$ python3 -q
>>> import numpy as np
>>> from numpy import linalg as LA
>>> np.set_printoptions(precision=2, suppress=True, linewidth=100)
>>> rng = np.random.default_rng(5068)
>>> ang = np.sort(rng.uniform(-2, 2, 27))
>>> mat = np.c_[ang, ang ** 2, ang ** 3] @ np.array([[2, 2, 1], [0, 1, 3], [1, 2, 2]])
>>> print(mat)
[[-10.51 -13.67  -4.66]
 [-10.28 -13.32  -4.46]
 [ -9.75 -12.52  -4.01]
 [ -9.41 -11.98  -3.72]
 [ -8.87 -11.18  -3.29]
 [ -2.17  -2.05   0.09]
 [ -1.52  -1.37   0.06]
 [ -0.85  -0.75  -0.05]
 [ -0.38  -0.35  -0.1 ]
 [ -0.06  -0.06  -0.03]
 [  0.06   0.07   0.04]
 [  0.36   0.39   0.28]
 [  0.74   0.91   0.8 ]
 [  0.87   1.1    1.02]
 [  1.05   1.38   1.35]
 [  1.21   1.65   1.68]
 [  1.41   1.97   2.09]
 [  1.45   2.06   2.19]
 [  1.54   2.21   2.38]
 [  1.54   2.22   2.4 ]
 [  2.26   3.55   4.12]
 [  2.38   3.77   4.4 ]
 [  2.5    4.01   4.71]
 [  5.71  10.59  13.21]
 [  7.8   15.02  18.81]
 [  9.95  19.61  24.56]
 [ 11.33  22.57  28.23]]
>>> vec = np.array([-2, -1, 0])
>>> h1 = np.maximum(mat @ vec, 0)
>>> print(mat.T @ h1)
[-1594.36 -2039.98  -650.1 ]
>>> print(h1)
[34.69 33.87 32.02 30.79 28.92  6.4   4.41  2.45  1.12  0.18  0.    0.    0.    0.    0.    0.
  0.    0.    0.    0.    0.    0.    0.    0.    0.    0.    0.  ]
>>> print(np.flatnonzero(h1 > 1e-9))
[0 1 2 3 4 5 6 7 8 9]
>>> u = np.array([2, 0, 0])
>>> r1 = np.array([1, 3, 1, -1, 1])
>>> A = u[:, None] + r1[None, :]
>>> print(A)
[[ 3  5  3  1  3]
 [ 1  3  1 -1  1]
 [ 1  3  1 -1  1]]
>>> # null space of dimension 3
>>> rank = LA.matrix_rank(A)
>>> print(rank)
2
>>> N = LA.svd(A)[2][rank:].T
>>> print(N.shape)
(5, 3)
>>> print(LA.matrix_rank(A.T @ A), LA.matrix_rank(A @ A.T))
2 2
>>> print(np.allclose(A @ N, 0))
True
>>> print(np.round(A @ N, 2) + 0)
[[0. 0. 0.]
 [0. 0. 0.]
 [0. 0. 0.]]
>>> print([int(LA.matrix_rank(np.delete(A, i, axis=0))) for i in range(3)])
[1, 2, 2]
>>> A2 = np.array([[2, -6, -7, 6, 1, -8],
...     [-4, -8, -6, -9, -4, 0],
...     [-2, 7, -6, 0, 4, 4],
...     [-4, -3, 2, 7, -8, 6],
...     [8, 5, -4, 0, -7, 6],
...     [-9, -9, -2, -3, -3, 4]])
>>> F = A2 - A2.T
>>> print(F)
[[  0  -2  -5  10  -7   1]
 [  2   0 -13  -6  -9   9]
 [  5  13   0  -2   8   6]
 [-10   6   2   0  -8   9]
 [  7   9  -8   8   0   9]
 [ -1  -9  -6  -9  -9   0]]
>>> vec = np.array([1, -2, 0, -1, 5, -6])
>>> print(LA.svd(F, compute_uv=False))
[25.12 25.12 15.62 15.62  0.97  0.97]
>>> print(vec @ F @ vec)
0
>>> Q = LA.solve(np.eye(6) - F, np.eye(6) + F)
>>> print(np.round(Q @ Q.T, 2) + 0)
[[1. 0. 0. 0. 0. 0.]
 [0. 1. 0. 0. 0. 0.]
 [0. 0. 1. 0. 0. 0.]
 [0. 0. 0. 1. 0. 0.]
 [0. 0. 0. 0. 1. 0.]
 [0. 0. 0. 0. 0. 1.]]
>>> vec = np.array([-2, -2, -1, 1, 0, -1])
>>> y = F @ vec
>>> beta, lr = np.zeros(6), 1 / LA.norm(F, 2) ** 2
>>> for i in range(30):
...     beta -= lr * F.T @ (F @ beta - y)
...     if i % 10 == 0: print(i, round(LA.norm(F @ beta - y), 2))
... 
0 15.59
10 1.99
20 1.96
>>> print(round(float(LA.cond(F)), 2))
25.81
>>> Uu, sigma, vt = LA.svd(F)
>>> print(np.argmax(sigma[:-1] / (sigma[1:] + 1e-6)) + 1)
4
>>> A2 = Uu[:, :4] @ np.diag(sigma[:4]) @ vt[:4]
>>> print(round(float(LA.norm(F - A2, 2)), 2), round(float(sigma[4]), 2))
0.97 0.97
>>> print(round(float(LA.norm(F - A2) / LA.norm(F)), 2))
0.03
>>> M = np.load("x.npy")
>>> print(M)
[[ 1.08 -0.9   2.65  0.17]
 [-0.82  2.87  0.05 -0.27]
 [-0.44  2.28 -0.19 -1.89]
 [-0.31  2.13  0.68 -1.98]
 [-1.66 -1.12  0.79  2.09]
 [ 0.14  2.9   0.32  0.69]
 [ 1.63  0.91  0.34 -2.33]
 [-2.79  0.68 -0.85  0.  ]
 [-0.66  1.09  2.17 -1.63]
 [ 0.33 -1.65  2.04 -1.42]
 [-1.84  1.64  0.67 -1.58]
 [-0.18  0.11 -2.38 -1.82]
 [ 1.71 -0.99  0.07 -2.25]
 [-2.79 -1.1   0.08  0.08]
 [ 1.64 -1.32  1.38  1.63]
 [ 1.36 -0.2   1.19  2.38]]
>>> cen = (M - M.mean(axis=0)) / M.std(axis=0)
>>> print(cen.std(axis=0))
[1. 1. 1. 1.]
>>> print(np.argwhere(np.abs(cen) > 2))
[[11  2]]
>>> beta = LA.lstsq(np.delete(cen, 2, axis=1), cen[:, 2])[0]
>>> print(beta)
[ 0.29 -0.16  0.2 ]
>>> print(round(float(1 - np.var(cen[:, 2] - np.delete(cen, 2, axis=1) @ beta)), 2))
0.18
>>> print(np.abs(beta).argmax())
0
>>> A2 = M / LA.norm(M, axis=1, keepdims=True)
>>> cov = A2 @ A2.T
>>> print(LA.norm(A2, axis=1))
[1. 1. 1. 1. 1. 1. 1. 1. 1. 1. 1. 1. 1. 1. 1. 1.]
>>> print(round(float(np.degrees(np.arccos(np.clip(cov[2, 7], -1, 1)))), 2))
70.9
>>> idx = M[:, 2] > np.median(M[:, 2])
>>> u = M[idx].mean(axis=0) - M[~idx].mean(axis=0)
>>> print(np.round((((M - M.mean(axis=0)) @ u > 0) == idx).mean(), 2))
0.81
>>> A2 = np.array([[1, 1], [0, 1]])
>>> W2 = np.array([[0]])
>>> arr = np.block([[A2, np.zeros((2, 1))], [np.zeros((1, 2)), W2]])
>>> print(arr)
[[1. 1. 0.]
 [0. 1. 0.]
 [0. 0. 0.]]
>>> # triangular, det is the product of the diagonal
>>> hat = np.triu(np.array([[-1, -3, -3], [4, 1, 9], [-8, 7, 0]]), 1) + np.eye(3)
>>> A2 = hat @ arr @ LA.inv(hat)
>>> print(round(LA.det(A2), 2))
0.0
>>> print(LA.matrix_rank(A2))
2
>>> print(np.allclose(arr[:-1].T @ LA.lstsq(arr[:-1].T, arr[-1])[0], arr[-1]))
True
>>> print(np.round(arr @ LA.pinv(arr) @ arr, 2) + 0)
[[1. 1. 0.]
 [0. 1. 0.]
 [0. 0. 0.]]
>>> print(np.round(np.trace(LA.pinv(arr) @ arr), 2))
2.0
>>> print(LA.lstsq(arr[:-1].T, arr[-1])[2])
2
>>> print(np.abs(np.diag(LA.qr(arr)[1])) > 1e-9)
[ True  True False]
>>> vec = np.array([1, 0, 0])
>>> print(np.sign((arr @ vec).round(6)))
[1. 0. 0.]
>>> print(np.einsum("ij,j->i", arr, vec))
[1. 0. 0.]
>>> print((arr @ vec).argmax())
0
>>> print(arr @ np.eye(3)[2])
[0. 0. 0.]
>>> idx = rng.permutation(3)
>>> print(idx)
[2 1 0]
>>> A2 = arr[idx][:, idx]
>>> print(np.trace(A2))
2.0
>>> print(np.sort(np.abs(LA.eigvals(A2))))
[0. 1. 1.]
>>> print(np.diag(A2))
[0. 1. 1.]
>>> print(round(float(LA.det(A2)), 2), np.round(LA.det(arr[idx]), 2))
0.0 0.0
>>> print(A2)
[[0. 0. 0.]
 [0. 1. 0.]
 [0. 1. 1.]]
>>> data = np.load("sample18.npy")
>>> print(data)
[[-8.  3.  0.  0.  0.  0.]
 [ 3. -4.  3.  0.  0.  0.]
 [ 0.  3.  6.  3.  0.  0.]
 [ 0.  0.  3.  5.  3.  0.]
 [ 0.  0.  0.  3.  4.  3.]
 [ 0.  0.  0.  0.  3.  9.]]
>>> idx = rng.permutation(6)
>>> print(idx)
[5 2 1 0 3 4]
>>> A2 = data[idx][:, idx]
>>> print(np.sort(np.abs(LA.eigvals(A2))))
[ 0.4   3.24  4.66  8.99  9.75 10.95]
>>> print(np.trace(A2))
12.0
>>> W0 = np.loadtxt("arr.csv", delimiter=",")
>>> print(W0)
[[-2. -3.  0.  0.  0.  0.]
 [-1.  3.  0.  0.  0.  0.]
 [ 3. -1.  0.  0.  0.  0.]
 [ 0.  0. -2. -3.  0.  0.]
 [ 0.  0. -1.  3.  0.  0.]
 [ 0.  0.  3. -1.  0.  0.]
 [ 0.  0.  0.  0. -2. -3.]
 [ 0.  0.  0.  0. -1.  3.]
 [ 0.  0.  0.  0.  3. -1.]]
>>> print(W0.mean(axis=0))
[ 0.   -0.11  0.   -0.11  0.   -0.11]
>>> print(np.diff(W0, axis=0))
[[ 1.  6.  0.  0.  0.  0.]
 [ 4. -4.  0.  0.  0.  0.]
 [-3.  1. -2. -3.  0.  0.]
 [ 0.  0.  1.  6.  0.  0.]
 [ 0.  0.  4. -4.  0.  0.]
 [ 0.  0. -3.  1. -2. -3.]
 [ 0.  0.  0.  0.  1.  6.]
 [ 0.  0.  0.  0.  4. -4.]]
>>> np.zeros(9, 6)
Traceback (most recent call last):
  File "<python-input-97>", line 1, in <module>
    np.zeros(9, 6)
    ~~~~~~~~^^^^^^
TypeError: Cannot interpret '6' as a data type
>>> print(np.abs(W0).max())
3.0
>>> print(W0 - W0[0])
[[ 0.  0.  0.  0.  0.  0.]
 [ 1.  6.  0.  0.  0.  0.]
 [ 5.  2.  0.  0.  0.  0.]
 [ 2.  3. -2. -3.  0.  0.]
 [ 2.  3. -1.  3.  0.  0.]
 [ 2.  3.  3. -1.  0.  0.]
 [ 2.  3.  0.  0. -2. -3.]
 [ 2.  3.  0.  0. -1.  3.]
 [ 2.  3.  0.  0.  3. -1.]]
>>> print(W0.sum(axis=1))
[-5.  2.  2. -5.  2.  2. -5.  2.  2.]
>>> W0[:, 6]
Traceback (most recent call last):
  File "<python-input-101>", line 1, in <module>
    W0[:, 6]
    ~~^^^^^^
IndexError: index 6 is out of bounds for axis 1 with size 6
>>> print(round(LA.norm(W0), 2))
9.95
>>> print(W0.shape)
(9, 6)
>>> A2 = W0 / LA.norm(W0, axis=1, keepdims=True)
>>> cov = A2 @ A2.T
>>> print(round(np.degrees(np.arccos(np.clip(cov[2, 1], -1, 1))), 2))
126.87
>>> print(LA.norm(A2, axis=1))
[1. 1. 1. 1. 1. 1. 1. 1. 1.]
>>> print((np.abs(cov) > 0.9).astype(int))
[[1 0 0 0 0 0 0 0 0]
 [0 1 0 0 0 0 0 0 0]
 [0 0 1 0 0 0 0 0 0]
 [0 0 0 1 0 0 0 0 0]
 [0 0 0 0 1 0 0 0 0]
 [0 0 0 0 0 1 0 0 0]
 [0 0 0 0 0 0 1 0 0]
 [0 0 0 0 0 0 0 1 0]
 [0 0 0 0 0 0 0 0 1]]
>>> A2 = np.c_[W0[:, :5] @ np.array([[-1, 1, 2, 2, 1],
...     [-3, -1, 2, -1, 3],
...     [-3, 3, -3, 1, 1],
...     [1, 0, -1, -2, -2],
...     [2, 2, 1, -1, -3]]), np.array([2, 3, 2, 2, 3, 4, 5, 5, 2])]
>>> print(A2)
[[ 11.   1. -10.  -1. -11.   2.]
 [ -8.  -4.   4.  -5.   8.   3.]
 [  0.   4.   4.   7.   0.   2.]
 [  3.  -6.   9.   4.   4.   2.]
 [  6.  -3.   0.  -7.  -7.   3.]
 [-10.   9.  -8.   5.   5.   4.]
 [ -4.  -4.  -2.   2.   6.   5.]
 [ -2.  -2.  -1.   1.   3.   5.]
 [  6.   6.   3.  -3.  -9.   2.]]
>>> print(LA.lstsq(W0, A2[:, 0])[0])
[-1. -3. -3.  1.  2.  0.]
>>> vec = np.array([2, 0, -3, -2, -1, -3])
>>> y = W0 @ vec
>>> print(np.round(LA.lstsq(W0, y)[0], 2) + 0)
[ 2.  0. -3. -2. -1. -3.]
>>> try:
...     LA.solve(W0, y)
... except LA.LinAlgError as e:
...     print("failed:", e)
... 
failed: Last 2 dimensions of the array must be square
>>> y = y + 0.05 * rng.normal(size=9)
>>> print(y.round(2) + 0)
[-3.93 -1.94  5.9  12.05 -2.97 -6.99 11.   -7.98  0.  ]
>>> beta, *_ = LA.lstsq(W0, y)
>>> print(np.round(W0.T @ (y - W0 @ beta), 2) + 0)
[0. 0. 0. 0. 0. 0.]
>>> print(round(float(LA.norm(y - W0 @ beta)), 2))
0.05
>>> print([round(float(LA.norm(LA.solve(W0.T @ W0 + lam * np.eye(6), W0.T @ y))), 2) for lam in (0, 1, 10, 100)])
[5.19, 4.88, 3.21, 0.74]
>>> Uu, sigma, vt = LA.svd(mat)
>>> print(np.argmax(sigma[:-1] / (sigma[1:] + 1e-6)) + 1)
2
>>> A2 = Uu[:, :2] @ np.diag(sigma[:2]) @ vt[:2]
>>> print(LA.matrix_rank(A2))
2
>>> feats = np.array([[2, 5, 2, 5],
...     [2, 5, 2, 5],
...     [-2, 1, -2, 1],
...     [-1, 2, -1, 2],
...     [-2, 1, -2, 1]])
>>> print(feats)
[[ 2  5  2  5]
 [ 2  5  2  5]
 [-2  1 -2  1]
 [-1  2 -1  2]
 [-2  1 -2  1]]
>>> # rows 0 and 1 are equal
>>> vec = np.array([2, 0, 1, 1])
>>> print((feats @ vec).argmax())
0
>>> print(feats @ np.eye(4)[1])
[5. 5. 1. 2. 1.]
>>> vec @ feats
Traceback (most recent call last):
  File "<python-input-132>", line 1, in <module>
    vec @ feats
    ~~~~^~~~~~~
ValueError: matmul: Input operand 1 has a mismatch in its core dimension 0, with gufunc signature (n?,k),(k,m?)->(n?,m?) (size 5 is different from 4)
>>> print(feats @ np.ones(4))
[14. 14. -2.  2. -2.]
>>> print(feats @ vec)
[11 11 -5 -1 -5]
>>> print(feats @ (2 * vec))
[ 22  22 -10  -2 -10]
>>> print(feats * vec)
[[ 4  0  2  5]
 [ 4  0  2  5]
 [-4  0 -2  1]
 [-2  0 -1  2]
 [-4  0 -2  1]]
>>> print((feats * vec).sum(axis=1))
[11 11 -5 -1 -5]
>>> Uu, sigma, vt = LA.svd(feats)
>>> vecs = vt[:(sigma > 1e-8).sum()]
>>> vec = feats[2] + 5 * feats[3] + rng.integers(2) * np.eye(4)[1]
>>> print(vec)
[-7. 12. -7. 11.]
>>> print(np.round(vecs.T @ vecs, 2) + 0)
[[0.5 0.  0.5 0. ]
 [0.  0.5 0.  0.5]
 [0.5 0.  0.5 0. ]
 [0.  0.5 0.  0.5]]
>>> print(LA.matrix_rank(np.vstack([feats, vec])))
3
>>> print(np.round(LA.norm(vec - vecs.T @ vecs @ vec), 2))
0.71
